>>> import numpy as np
>>> np.set_printoptions(suppress=True, linewidth=100)
>>> def tidy(a):
...     return np.round(a, 1) + 0
... 
>>> J = np.array([[5.0, 1.0, 1.0, 1.0, 1.0],
...     [1.0, 5.0, 1.0, 1.0, 1.0],
...     [1.0, 1.0, 5.0, 1.0, 1.0],
...     [1.0, 1.0, 1.0, 5.0, 1.0],
...     [1.0, 1.0, 1.0, 1.0, 5.0]])
>>> print(J @ np.ones(5))
[9. 9. 9. 9. 9.]
>>> print(np.fft.fft(J[0]))
[9.+0.j 4.+0.j 4.+0.j 4.+0.j 4.+0.j]
>>> E = np.array([[0, 0, 0, 0, 1],
...     [1, 0, 0, 0, 0],
...     [0, 0, 1, 0, 0],
...     [0, 0, 0, 1, 0],
...     [0, 1, 0, 0, 0]])
>>> other = np.array([[2, 3], [0, 8]])
>>> C = np.kron(other, E)
>>> print(np.linalg.matrix_rank(C))
10
>>> print(tidy(np.linalg.norm(C, 2)), tidy(np.linalg.norm(other, 2) * np.linalg.norm(E, 2)))
8.6 8.6
>>> u = np.array([5, 0, -2])
>>> print(np.convolve(E[1], u))
[ 5  0 -2  0  0  0  0]
>>> print(np.polyval(u, E[1]))
[ 3 -2 -2 -2 -2]
>>> print(np.correlate(E[1], E[3], "full"))
[0 1 0 0 0 0 0 0 0]
>>> print(np.cross(E[1, :3], E[3, :3]))
[0 0 0]
>>> print(E @ E)
[[0 1 0 0 0]
 [0 0 0 0 1]
 [0 0 1 0 0]
 [0 0 0 1 0]
 [1 0 0 0 0]]
>>> print((E != 0).astype(int))
[[0 0 0 0 1]
 [1 0 0 0 0]
 [0 0 1 0 0]
 [0 0 0 1 0]
 [0 1 0 0 0]]
>>> print(tidy(np.linalg.det(E)))
1.0
>>> print(tidy(np.sort(np.linalg.eigvals(E).real)))
[-0.5 -0.5  1.   1.   1. ]
>>> x = np.array([1, -2, 2, 0, 0])
>>> h1 = np.maximum(E @ x, 0)
>>> print(np.flatnonzero(h1 > 1e-9))
[1 2]
>>> arr = np.load("arr.npy")
>>> print(arr)
[[0 0 0 0 0 1]
 [0 0 1 0 0 0]
 [0 1 0 0 0 0]
 [1 0 0 0 0 0]
 [0 0 0 1 0 0]
 [0 0 0 0 1 0]]
>>> u = np.array([3, 2, 1, 4, 1, 1])
>>> other = arr + np.outer(u, np.eye(6)[4])
>>> print(tidy(np.linalg.det(other) / np.linalg.det(arr)), tidy(1 + np.linalg.solve(arr, u)[4]))
2.0 2.0
>>> print(np.linalg.matrix_rank(other - arr))
1
>>> F = np.load("w.npy")
>>> print(F)
[[-1. -6.  2.]
 [ 0.  3.  0.]
 [ 0.  2.  1.]]
>>> x = np.array([-9, -8, -3])
>>> rhs = F @ x
>>> print(rhs)
[ 51. -24. -19.]
>>> print(tidy(np.linalg.solve(F, rhs)))
[-9. -8. -3.]
>>> print(tidy(np.linalg.solve(F, 2 * rhs)))
[-18. -16.  -6.]
>>> print(tidy(np.linalg.solve(F, F[:, 1])))
[0. 1. 0.]
>>> print(tidy(np.linalg.solve(F.T, F[1])))
[0. 1. 0.]
>>> other = np.array([[2, 1, 1], [2, 2, 2]])
>>> C = np.kron(other, F)
>>> print(tidy(np.linalg.norm(C, 2)), tidy(np.linalg.norm(other, 2) * np.linalg.norm(F, 2)))
30.2 30.2
>>> print(np.linalg.matrix_rank(C))
6
>>> P = np.triu(np.array([[1, 3, 2], [2, 3, 0], [3, 1, 3]]), 1) + np.eye(3)
>>> other = P @ F @ np.linalg.inv(P)
>>> print(np.poly(other))
[ 1. -3. -1.  3.]
>>> print(tidy(np.linalg.det(other)))
-3.0
>>> K = np.array([[0, 0, 0, 0, 0],
...     [0, 0, 0, 0, 0],
...     [0, 0, -1, 0, 0],
...     [0, 0, 0, 3, 0],
...     [0, 0, 0, 0, -2]])
>>> print(tidy(np.trace(np.linalg.pinv(K) @ K)))
3.0
>>> vals, vecs = np.linalg.eigh(K)
>>> x = np.array([0, 1, 8, 0, 8])
>>> print(x @ K @ x)
-192
>>> print(vecs * np.maximum(vals, 0) @ vecs.T)
[[0. 0. 0. 0. 0.]
 [0. 0. 0. 0. 0.]
 [0. 0. 0. 0. 0.]
 [0. 0. 0. 3. 0.]
 [0. 0. 0. 0. 0.]]
>>> print((np.sign(vecs[:, -1].round(6)) == np.sign(vecs[0, -1].round(6))).astype(int))
[1 1 1 0 1]
>>> print(tidy(np.linalg.eigvalsh(K[1:, 1:])))
[-2. -1.  0.  3.]
>>> mat = np.diag(5 * np.array([2, -3, -2])) + np.array([[2, 2, 2], [0, 0, 2], [0, 0, 1]])
>>> print(mat)
[[ 12   2   2]
 [  0 -15   2]
 [  0   0  -9]]
>>> vals, vecs = np.linalg.eig(mat)
>>> print(vals)
[ 12. -15.  -9.]
>>> print(tidy(np.sort(np.linalg.eigvals(mat.T))))
[-15.  -9.  12.]
>>> print(tidy(np.sort(np.linalg.eigvals(mat @ mat))))
[ 81. 144. 225.]
>>> print(mat @ vecs[:, 0] - vals[0] * vecs[:, 0])
[0. 0. 0.]
>>> other = mat / np.sqrt((mat ** 2).mean(axis=1, keepdims=True))
>>> print(tidy(mat - mat.mean(axis=1, keepdims=True)))
[[  6.7  -3.3  -3.3]
 [  4.3 -10.7   6.3]
 [  3.    3.   -6. ]]
>>> print(tidy(other[2]))
[ 0.   0.  -1.7]
>>> print([int(np.linalg.matrix_rank(np.linalg.matrix_power(mat, p))) for p in range(1, 4)])
[3, 3, 3]
>>> print(np.linalg.matrix_power(mat - np.diag(np.diag(mat)), 3))
[[0 0 0]
 [0 0 0]
 [0 0 0]]
>>> print(mat @ mat)
[[144  -6  10]
 [  0 225 -48]
 [  0   0  81]]
>>> print(tidy(np.sort(np.linalg.eigvals(mat))))
[-15.  -9.  12.]
>>> sv = 3 * 0.5 ** np.arange(4)
>>> Q, _ = np.linalg.qr(np.array([[1.4, -0.4, -1.3, -1.1],
...     [1.5, 0.6, -0.2, -1.6],
...     [0.4, 0.2, -1.5, 0.3],
...     [0.3, 0.1, -2.1, -1.8]]))
>>> rng = np.random.default_rng(24817)
>>> m1 = rng.normal(size=(22, 4)) * sv @ Q
>>> print(tidy(m1))
[[-1.   1.   0.1 -0.9]
 [ 2.1 -1.4  0.5  0.2]
 [-3.1  3.2 -1.3 -0.7]
 [-1.4  2.8 -0.2 -0.2]
 [ 0.4 -1.5 -0.9 -1.6]
 [-0.4  0.8  0.  -0.5]
 [ 2.6 -3.2  0.   0.5]
 [-1.4  1.6  0.3  0.6]
 [ 2.8 -3.   0.  -0.9]
 [ 0.3  3.6 -0.4  0.9]
 [ 0.4  0.2  0.3 -1.1]
 [ 0.6 -2.7  2.1  1.4]
 [ 2.2  2.9 -0.5 -0.3]
 [-2.6 -1.   0.9  0.5]
 [ 1.  -3.   0.7  0.2]
 [-2.8  0.5  1.2  0.4]
 [-0.2 -1.8  0.1 -0.5]
 [ 1.6 -2.  -0.6 -0.3]
 [-4.1  4.8  0.4 -1.4]
 [ 4.5 -3.9 -0.2  0.4]
 [ 4.7 -3.9 -1.  -0.7]
 [ 0.9 -2.2  0.   0. ]]
>>> x = np.array([2, 3, 3, 3, -3])
>>> rhs = J @ x
>>> print(rhs)
[16. 20. 20. 20. -4.]
>>> print(tidy(np.linalg.solve(J.T, J[3])))
[0. 0. 0. 1. 0.]
>>> print(tidy(np.linalg.solve(J, -2 * rhs)))
[-4. -6. -6. -6.  6.]
>>> cen = m1 - m1.mean(axis=0)
>>> left, sv, Vh = np.linalg.svd(cen, full_matrices=False)
>>> print(tidy(cen.mean(axis=0)))
[0. 0. 0. 0.]
>>> print(np.abs(left[:, 0]).argmax())
18
>>> print(tidy(Vh[0] * np.sign(Vh[0, np.abs(Vh[0]).argmax()])))
[-0.6  0.8  0.   0. ]
>>> print(np.abs(Vh[0]).argmax())
1
>>> print(tidy((sv ** 2).sum() ** 2 / (sv ** 4).sum()))
1.6
>>> print(np.searchsorted(np.cumsum(sv ** 2) / (sv ** 2).sum(), 0.9) + 1)
2
>>> M = np.load("mat.npy")
>>> print(M)
[[0.5 0.  0.5 0. ]
 [0.  1.  0.  0. ]
 [0.  0.5 0.5 0. ]
 [0.  0.  0.  1. ]]
>>> P = np.triu(np.array([[1, -3, -3, 2], [1, 1, -2, -3], [1, 2, 0, -1], [-3, 1, -3, -3]]), 1) + np.eye(4)
>>> other = P @ M @ np.linalg.inv(P)
>>> print(np.linalg.matrix_rank(other))
4
>>> print(P @ M - M @ P)
[[ 0.  -3.   0.   1.5]
 [ 0.  -1.   1.   0. ]
 [ 0.   0.   1.   1. ]
 [ 0.   0.   0.   0. ]]
>>> print(np.trace(other), np.trace(M))
3.0 3.0
>>> print(tidy(np.linalg.det(other)))
0.2
>>> other = np.linalg.inv(M)
>>> print(tidy(np.linalg.inv(other)))
[[0.5 0.  0.5 0. ]
 [0.  1.  0.  0. ]
 [0.  0.5 0.5 0. ]
 [0.  0.  0.  1. ]]
>>> print(tidy(np.linalg.cond(M)))
4.1
>>> print(tidy(np.linalg.det(M) * other))
[[ 0.5  0.2 -0.5  0. ]
 [ 0.   0.2  0.   0. ]
 [ 0.  -0.2  0.5  0. ]
 [ 0.   0.   0.   0.2]]
>>> print(tidy(np.linalg.slogdet(M)[0]))
1.0
>>> print(M @ other)
[[1. 0. 0. 0.]
 [0. 1. 0. 0.]
 [0. 0. 1. 0.]
 [0. 0. 0. 1.]]
